% ipython --no-banner

In [1]: import numpy as np

In [2]: import numpy.linalg as la

In [3]: np.set_printoptions(precision=2, suppress=True, linewidth=200)

In [4]: K = np.loadtxt("w.csv", delimiter=",")

In [5]: print(K)
[[4. 0. 0. 0.]
 [0. 6. 5. 9.]
 [0. 3. 2. 9.]
 [0. 5. 5. 5.]]

In [6]: q = K.astype(float).copy()

In [7]: for j in range(4):
   ...:     q[:, j] -= q[:, :j] @ (q[:, :j].T @ q[:, j])
   ...:     q[:, j] /= la.norm(q[:, j])
   ...: 

In [8]: print(np.round(q.T @ K, 2) + 0)
[[ 4.    0.    0.    0.  ]
 [ 0.    8.37  7.29 12.67]
 [ 0.    0.    0.92 -4.76]
 [ 0.    0.    0.    1.95]]

In [9]: m1 = np.array([[10, 7, 6, 1, 3, 0],
   ...:     [7, 9, 10, 1, 4, 0],
   ...:     [6, 10, 13, 0, 5, 0],
   ...:     [1, 1, 0, 1, 0, 0],
   ...:     [3, 4, 5, 0, 2, 0],
   ...:     [0, 0, 0, 0, 0, 0]])

In [10]: B = la.invert(K)
Traceback (most recent call last):
  Cell In[10], line 1
    B = la.invert(K)
AttributeError: module 'numpy.linalg' has no attribute 'invert'


In [11]: B = la.inv(K)

In [12]: print(la.det(K) * B)
[[ -15.   -0.   -0.   -0.]
 [  -0. -140.   80.  108.]
 [  -0.  120.  -60. -108.]
 [  -0.   20.  -20.  -12.]]

In [13]: print(round(float(la.slogdet(K)[0]), 2))
-1.0

In [14]: print(np.round(la.det(K) * la.det(B), 2))
1.0

In [15]: vals, V = la.eigh(m1)

In [16]: x0 = np.array([2, -1, 2, 3, -2, 2])

In [17]: print(np.abs(m1).sum(axis=1).max(), np.round(np.abs(vals).max(), 2))
34 28.22

In [18]: print(np.round(V * np.abs(vals) @ V.T, 2) + 0)
[[10.  7.  6.  1.  3.  0.]
 [ 7.  9. 10.  1.  4.  0.]
 [ 6. 10. 13.  0.  5.  0.]
 [ 1.  1.  0.  1.  0.  0.]
 [ 3.  4.  5.  0.  2.  0.]
 [ 0.  0.  0.  0.  0.  0.]]

In [19]: print(round(x0 @ m1 @ x0 / (x0 @ x0), 2), round(vals[0], 2), np.round(vals[-1], 2))
2.15 -0.0 28.22
